% python3 -q
>>> import numpy as np
>>> from numpy import linalg as LA
>>> np.set_printoptions(precision=2, suppress=True, linewidth=200, sign=" ")
>>> rd = lambda a: np.round(a, 2) + 0
>>> m1 = np.loadtxt("x.csv", delimiter=",")
>>> m1
array([[ -2.08,  -0.08,  -0.13,  -0.07,  -0.88,  -2.  ,   0.84],
       [  2.13,   1.86,   1.04,  -3.05,   2.83,   2.21,  -2.93],
       [  1.97,   1.97,   1.02,  -3.06,   3.26,   1.96,  -2.96],
       [ -3.91,   5.96,   2.85,  -9.09,   4.03,  -3.96,  -4.17],
       [ -0.02,   3.88,   2.02,  -5.89,   3.87,  -0.05,  -3.93],
       [  5.95,   9.97,   4.9 , -14.79,  13.1 ,   6.04, -12.94]])
>>> W1 = np.array([[0, 1, 4, 2, 1],
...     [0, 3, 1, 3, 3],
...     [5, 5, 4, 0, 1],
...     [5, 1, 0, 3, 4],
...     [0, 2, 0, 0, 2],
...     [0, 2, 0, 4, 0],
...     [2, 2, 0, 2, 0]])
>>> coef = np.array([-2, 1, 3, 3, 3])
>>> act = np.maximum(m1 @ W1 + coef, 0)
>>> rd((act > 0).mean(axis=0))
array([ 0.  ,  0.83,  0.83,  0.33,  0.67])
>>> print((act > 0).astype(int))
[[ 0  0  0  0  0]
 [ 0  1  1  1  1]
 [ 0  1  1  1  1]
 [ 0  1  1  0  0]
 [ 0  1  1  0  1]
 [ 0  1  1  0  1]]
>>> W2 = np.array([[0, 1, -2], [-2, 2, 2], [1, 2, 2], [0, 1, 0], [-2, -2, -2]])
>>> W1 @ W2
array([[  0,  10,   8],
       [-11,   5,   2],
       [ -8,  21,   6],
       [-10,   2, -16],
       [ -8,   0,   0],
       [ -4,   8,   4],
       [ -4,   8,   0]])
>>> rd(act @ W2)
array([[  0.  ,   0.  ,   0.  ],
       [-23.04,  61.49,  54.82],
       [-26.31,  57.97,  52.38],
       [-19.14,  33.3 ,  33.3 ],
       [-19.98,  61.34,  61.34],
       [-83.17, 209.08, 209.08]])
